$ python3 -q
>>> import numpy as np
>>> from numpy import linalg as LA
>>> np.set_printoptions(precision=1, suppress=True, linewidth=200)
>>> J = np.array([[4, 5, 2, 2, 1, 2],
...     [2, 4, 5, 2, 2, 1],
...     [1, 2, 4, 5, 2, 2],
...     [2, 1, 2, 4, 5, 2],
...     [2, 2, 1, 2, 4, 5],
...     [5, 2, 2, 1, 2, 4]])
>>> Q, V = LA.qr(J[:, :4])[0], LA.qr(J[:, 4:])[0]
>>> s = LA.svd(Q.T @ V, compute_uv=False)
>>> (s > 0.9).sum()
np.int64(1)
>>> np.degrees(np.arccos(s.clip(0, 1)))
array([23.9, 49.8])
>>> M = np.array([[0, 3, 0, -1, 3, 5, -2],
...     [-3, 0, -5, 5, 3, -1, 6],
...     [0, 5, 0, 1, -6, 9, -7],
...     [1, -5, -1, 0, 4, 4, 5],
...     [-3, -3, 6, -4, 0, 5, 5],
...     [-5, 1, -9, -4, -5, 0, 7],
...     [2, -6, 7, -5, -5, -7, 0]])
>>> r = LA.matrix_rank(M)
>>> r
np.int64(6)
>>> ns = LA.svd(M)[2][r:].T
>>> np.round(M @ ns, 1) + 0
array([[0.],
       [0.],
       [0.],
       [0.],
       [0.],
       [0.],
       [0.]])
>>> ns.shape
(7, 1)
>>> [int(LA.matrix_rank(M[:i])) for i in range(1, len(M) + 1)]
[1, 2, 3, 4, 5, 6, 6]
>>> U, s, Vh = LA.svd(M)
>>> V = Vh[:(s > 1e-8).sum()]
>>> rng = np.random.default_rng(1187)
>>> vec = M[2] + -2 * M[4] + rng.integers(2) * np.eye(7)[4]
>>> vec
array([  6.,  11., -12.,   9.,  -6.,  -1., -17.])
>>> LA.matrix_rank(np.vstack([M, vec]))
np.int64(6)
>>> np.round(V.T @ V, 1) + 0
array([[ 0.6, -0.3, -0.1,  0. ,  0.1,  0. , -0.3],
       [-0.3,  0.8, -0.1,  0. ,  0.1,  0. , -0.3],
       [-0.1, -0.1,  1. ,  0. ,  0. ,  0. , -0.1],
       [ 0. ,  0. ,  0. ,  1. ,  0. ,  0. ,  0. ],
       [ 0.1,  0.1,  0. ,  0. ,  1. ,  0. ,  0.1],
       [ 0. ,  0. ,  0. ,  0. ,  0. ,  1. ,  0. ],
       [-0.3, -0.3, -0.1,  0. ,  0.1,  0. ,  0.7]])
>>> vec = np.array([7, -5, 8, -1, -7, -3, 7])
>>> np.round(LA.eigvals(M).real, 1) + 0
array([0., 0., 0., 0., 0., 0., 0.])
>>> round(LA.det(M), 1)
np.float64(-0.0)
>>> vec @ M @ vec
np.int64(0)
>>> Q = LA.solve(np.eye(7) - M, np.eye(7) + M)
>>> round(float(LA.det(Q)), 1)
1.0
>>> np.round(Q @ Q.T, 1) + 0
array([[1., 0., 0., 0., 0., 0., 0.],
       [0., 1., 0., 0., 0., 0., 0.],
       [0., 0., 1., 0., 0., 0., 0.],
       [0., 0., 0., 1., 0., 0., 0.],
       [0., 0., 0., 0., 1., 0., 0.],
       [0., 0., 0., 0., 0., 1., 0.],
       [0., 0., 0., 0., 0., 0., 1.]])
>>> np.trace(M)
np.int64(0)
>>> round(np.abs(LA.eigvals(M)).max(), 1)
np.float64(17.2)
>>> np.allclose(M @ M.T, M.T @ M)
True
>>> np.round(np.sort(np.abs(LA.eigvals(M))), 1) + 0
array([ 0. ,  4.6,  4.6, 12.3, 12.3, 17.2, 17.2])
>>> LA.matrix_power(M, 4)
array([[ 10100,  -2201,  18286,   -585,   -905,  -4921, -16669],
       [ -2201,  27111, -17673,  12365,  -3397,  24604, -20333],
       [ 18286, -17673,  51318, -14570,  -6496, -10941, -23204],
       [  -585,  12365, -14570,  14335,   9495,   8565,  -4880],
       [  -905,  -3397,  -6496,   9495,  19040,   1111,  11699],
       [ -4921,  24604, -10941,   8565,   1111,  45539, -15409],
       [-16669, -20333, -23204,  -4880,  11699, -15409,  52619]])
>>> M @ M
array([[ -48,   13,  -55,   -7,  -10,   22,   63],
       [  13, -105,   64,  -40,   16,  -67,   74],
       [ -55,   64, -192,   48,    9,   18,   68],
       [  -7,  -40,   48,  -84,  -51,  -14,   23],
       [ -10,   16,    9,  -51, -120,   -9,  -39],
       [  22,  -67,   18,  -14,   -9, -197,   34],
       [  63,   74,   68,   23,  -39,   34, -188]])
>>> B = np.array([[0, -2, 3, 2], [1, 1, 0, 3], [-3, -3, -3, -3], [3, -1, 2, 2]])
>>> C = np.array([[-1]])
>>> mat = np.block([[B, np.array([[2], [-1], [-8], [-3]])], [np.zeros((1, 4)), C]])
>>> mat
array([[ 0., -2.,  3.,  2.,  2.],
       [ 1.,  1.,  0.,  3., -1.],
       [-3., -3., -3., -3., -8.],
       [ 3., -1.,  2.,  2., -3.],
       [ 0.,  0.,  0.,  0., -1.]])
>>> J @ (-1.0) ** np.arange(6)
array([-2.,  2., -2.,  2., -2.,  2.])
>>> np.fft.fft(J[0])
array([16.+0.j ,  4.-3.5j,  1.-1.7j, -2.+0.j ,  1.+1.7j,  4.+3.5j])
>>> np.allclose(J @ J.T, J.T @ J)
True
>>> np.sort(np.abs(np.fft.fft(J[0]))), np.sort(LA.svd(J, compute_uv=False))
(array([ 2. ,  2. ,  2. ,  5.3,  5.3, 16. ]), array([ 2. ,  2. ,  2. ,  5.3,  5.3, 16. ]))
